$ ipython --no-banner

In [1]: import numpy as np

In [2]: np.set_printoptions(suppress=True, linewidth=200)

In [3]: rd = lambda a: np.round(a, 1) + 0

In [4]: Y = np.array([[3, 0]])

In [5]: data = np.block([[np.zeros((1, 1)), Y], [Y.T, np.zeros((2, 2))]])

In [6]: data
Out[6]: 
array([[0., 3., 0.],
       [3., 0., 0.],
       [0., 0., 0.]])

In [7]: rd(np.linalg.det(data))
Out[7]: np.float64(0.0)

In [8]: w, V = np.linalg.eigh(data)

In [9]: np.unique(w.round(6) + 0, return_counts=True)[1]
Out[9]: array([1, 1, 1])

In [10]: rd(np.linalg.svd(data, compute_uv=False))
Out[10]: array([3., 3., 0.])

In [11]: rd(np.linalg.eigvalsh(data + 4 * np.eye(3)))
Out[11]: array([1., 4., 7.])

In [12]: rd(V @ np.diag(w) @ V.T)
Out[12]: 
array([[0., 3., 0.],
       [3., 0., 0.],
       [0., 0., 0.]])

In [13]: U, sig, Vh = np.linalg.svd(data)

In [14]: V = Vh[:(sig > 1e-8).sum()]

In [15]: rng = np.random.default_rng(81633)

In [16]: x0 = data[2] + 3 * data[0] + rng.integers(2) * np.eye(3)[0]

In [17]: x0
Out[17]: array([0., 9., 0.])

In [18]: V.T @ V
Out[18]: 
array([[1., 0., 0.],
       [0., 1., 0.],
       [0., 0., 0.]])

In [19]: np.diag(V.T @ V)
Out[19]: array([1., 1., 0.])

In [20]: np.linalg.matrix_rank(np.vstack([data, x0]))
Out[20]: np.int64(2)

In [21]: rd(np.linalg.norm(data, 2) / np.linalg.norm(data))
Out[21]: np.float64(0.7)

In [22]: [round(float(x), 1) for x in np.linalg.svd(data, compute_uv=False)[:3]]
Out[22]: [3.0, 3.0, 0.0]

In [23]: np.linalg.matrix_rank(data, rtol=0.1)
Out[23]: np.int64(2)

In [24]: m1 = np.loadtxt("dump.csv", delimiter=",")

In [25]: m1
Out[25]: 
array([[ 1.8, -3.3,  3.2, -0.6,  1.9,  1.5],
       [ 1.9, -3. ,  3.1, -1.2,  1.9,  1.4],
       [ 1.3, -2.9,  2.7, -1.1,  1.6,  1.1],
       [ 1.8, -2.8,  2.9, -1. ,  2.5,  1.1],
       [ 1.7, -3.1,  2.9, -1.4,  1.8,  1.1],
       [ 1.7, -2.9,  3. , -0.7,  2.1,  0.9],
       [ 2.2, -1.2,  0.7, -0.9, -0.1,  0.3],
       [ 2.1, -1. ,  0.7, -1.3,  0. ,  1.3],
       [ 1.9, -0.6,  0.8, -1.1, -0.2,  1.3],
       [ 1.6, -1. ,  1.3, -1.1,  0.1,  0.8],
       [ 2.3, -1.1,  0.7, -0.6,  0.1,  1.4],
       [ 2. , -1.2,  1.1, -1.2,  0. ,  0.9]])

In [26]: rd(np.linalg.eigvalsh(data).min())
Out[26]: np.float64(-3.0)

In [27]: cent = m1[[3, 9]].astype(float)

In [28]: for _ in range(4):
    ...:     labels = np.linalg.norm(m1[:, None] - cent, axis=-1).argmin(axis=1)
    ...:     cent = np.array([m1[labels == j].mean(axis=0) for j in range(2)])
    ...: 

In [29]: labels
Out[29]: array([0, 0, 0, 0, 0, 0, 1, 1, 1, 1, 1, 1])

In [30]: rd(cent[1] - cent[0])
Out[30]: array([ 0.3,  2. , -2.1,  0. , -2. , -0.2])

In [31]: np.abs(cent[1] - cent[0]).argmax()
Out[31]: np.int64(2)

In [32]: rd(cent)
Out[32]: 
array([[ 1.7, -3. ,  3. , -1. ,  2. ,  1.2],
       [ 2. , -1. ,  0.9, -1. ,  0. ,  1. ]])

In [33]: np.bincount(labels)
Out[33]: array([6, 6])

In [34]: Y = np.c_[m1[:, :5] @ np.array([[7, 2, 5, 3, 0],
    ...:     [2, 9, 6, 2, 4],
    ...:     [9, 6, 6, 9, 2],
    ...:     [3, 7, 0, 6, 2],
    ...:     [1, 7, 0, 5, 5]]), np.array([-1, -3, -3, 2, 2, 1, -1, -3, 0, -1, -3, 2])]

In [35]: rd(Y)
Out[35]: 
array([[34.9,  2.2,  8.4, 33.5,  1.5, -1. ],
       [33.5,  0.3, 10.1, 29.9,  1.3, -3. ],
       [25.9, -3.8,  5.3, 23.8, -0.4, -3. ],
       [32.6,  6.3,  9.6, 32.4,  5.1,  2. ],
       [29.4, -4.3,  7.3, 25.6, -0.4,  2. ],
       [33.1,  5.1,  9.1, 32.6,  3.5,  1. ],
       [16.5, -9.2,  8. ,  4.6, -5.7, -1. ],
       [15.1, -9.7,  8.7,  2.8, -5.2, -3. ],
       [15.8, -5.9, 10.7,  4.1, -4. ,  0. ],
       [17.7, -5. ,  9.8,  8.4, -3.1, -1. ],
       [18.5, -4.6,  9.1,  7.9, -3.7, -3. ],
       [17.9, -8.6,  9.4,  6.3, -5. ,  2. ]])

In [36]: np.linalg.matrix_rank(Y)
Out[36]: np.int64(6)
